$ python3 -q
>>> import numpy as np
>>> import numpy.linalg as la
>>> np.set_printoptions(precision=2, suppress=True, linewidth=120, floatmode="fixed")
>>> tidy = lambda a: np.round(a, 2) + 0
>>> m1 = np.loadtxt("x.csv", delimiter=",")
>>> m1
array([[ 0.00,  0.00,  0.00,  2.00,  1.00,  2.00,  1.00,  2.00],
       [ 2.00,  2.00,  2.00,  2.00,  1.00,  0.00,  1.00,  0.00],
       [ 2.00,  0.00,  1.00,  0.00,  1.00,  0.00,  1.00,  2.00],
       [ 0.00,  1.00,  1.00,  2.00,  1.00,  2.00,  0.00,  0.00],
       [ 1.00,  0.00,  0.00,  1.00,  2.00,  0.00,  2.00,  0.00],
       [ 1.00,  2.00,  0.00,  2.00,  2.00,  0.00,  2.00,  2.00],
       [ 0.00,  2.00,  0.00,  1.00,  2.00,  2.00,  2.00,  1.00],
       [ 0.00,  1.00,  0.00,  0.00,  0.00,  2.00,  1.00,  2.00],
       [ 2.00,  2.00,  1.00,  0.00,  0.00,  0.00,  0.00,  1.00],
       [ 1.00,  1.00,  2.00,  1.00,  1.00,  2.00,  0.00,  0.00],
       [10.00, 10.00, 10.00, 12.00,  6.00,  2.00,  6.00,  2.00]])
>>> # row 10 is much longer than the rest
>>> tidy(la.norm(m1, "nuc"))
np.float64(42.53)
>>> tidy(la.norm(m1, axis=0))
array([10.72, 10.91, 10.54, 12.77,  7.28,  4.90,  7.21,  4.69])
>>> tidy(la.norm(m1, 1)), tidy(la.norm(m1, np.inf))
(np.float64(23.0), np.float64(58.0))
>>> la.norm(m1, axis=1).argmax()
np.int64(10)
>>> tidy(la.norm(m1, axis=1))
array([ 3.74,  4.24,  3.32,  3.32,  3.16,  4.58,  4.24,  3.16,  3.16,  3.46, 22.89])
>>> m1[8] @ m1[6]
np.float64(5.0)
>>> tidy(la.norm(m1[8], 1)), tidy(la.norm(m1[8], np.inf))
(np.float64(6.0), np.float64(2.0))
>>> tidy(la.norm(m1, 2))
np.float64(24.38)
>>> tidy(la.norm(m1[8] - m1[6]))
np.float64(4.24)
>>> x0 = np.array([1, 1, 2, 3, -3, 0, -1, -1])
>>> h = np.maximum(m1 @ x0, 0)
>>> np.maximum(m1 @ (3 * x0), 0)
array([  0.00,  30.00,   0.00,  18.00,   0.00,   0.00,   0.00,   0.00,  15.00,  18.00, 150.00])
>>> m1 * (h > 1e-9)[:, None]
array([[ 0.00,  0.00,  0.00,  0.00,  0.00,  0.00,  0.00,  0.00],
       [ 2.00,  2.00,  2.00,  2.00,  1.00,  0.00,  1.00,  0.00],
       [ 0.00,  0.00,  0.00,  0.00,  0.00,  0.00,  0.00,  0.00],
       [ 0.00,  1.00,  1.00,  2.00,  1.00,  2.00,  0.00,  0.00],
       [ 0.00,  0.00,  0.00,  0.00,  0.00,  0.00,  0.00,  0.00],
       [ 0.00,  0.00,  0.00,  0.00,  0.00,  0.00,  0.00,  0.00],
       [ 0.00,  0.00,  0.00,  0.00,  0.00,  0.00,  0.00,  0.00],
       [ 0.00,  0.00,  0.00,  0.00,  0.00,  0.00,  0.00,  0.00],
       [ 2.00,  2.00,  1.00,  0.00,  0.00,  0.00,  0.00,  1.00],
       [ 1.00,  1.00,  2.00,  1.00,  1.00,  2.00,  0.00,  0.00],
       [10.00, 10.00, 10.00, 12.00,  6.00,  2.00,  6.00,  2.00]])
>>> print(np.flatnonzero(h > 1e-9))
[ 1  3  8  9 10]
>>> np.maximum(m1 @ x0, 0) - np.maximum(-m1 @ x0, 0)
array([ 0.00, 10.00, -2.00,  6.00, -4.00, -1.00, -4.00, -2.00,  5.00,  6.00, 50.00])
>>> tidy(np.tanh(m1 @ x0))
array([ 0.00,  1.00, -0.96,  1.00, -1.00, -0.76, -1.00, -0.96,  1.00,  1.00,  1.00])
>>> m1.T @ h
array([536.00, 542.00, 543.00, 638.00, 322.00, 124.00, 310.00, 105.00])
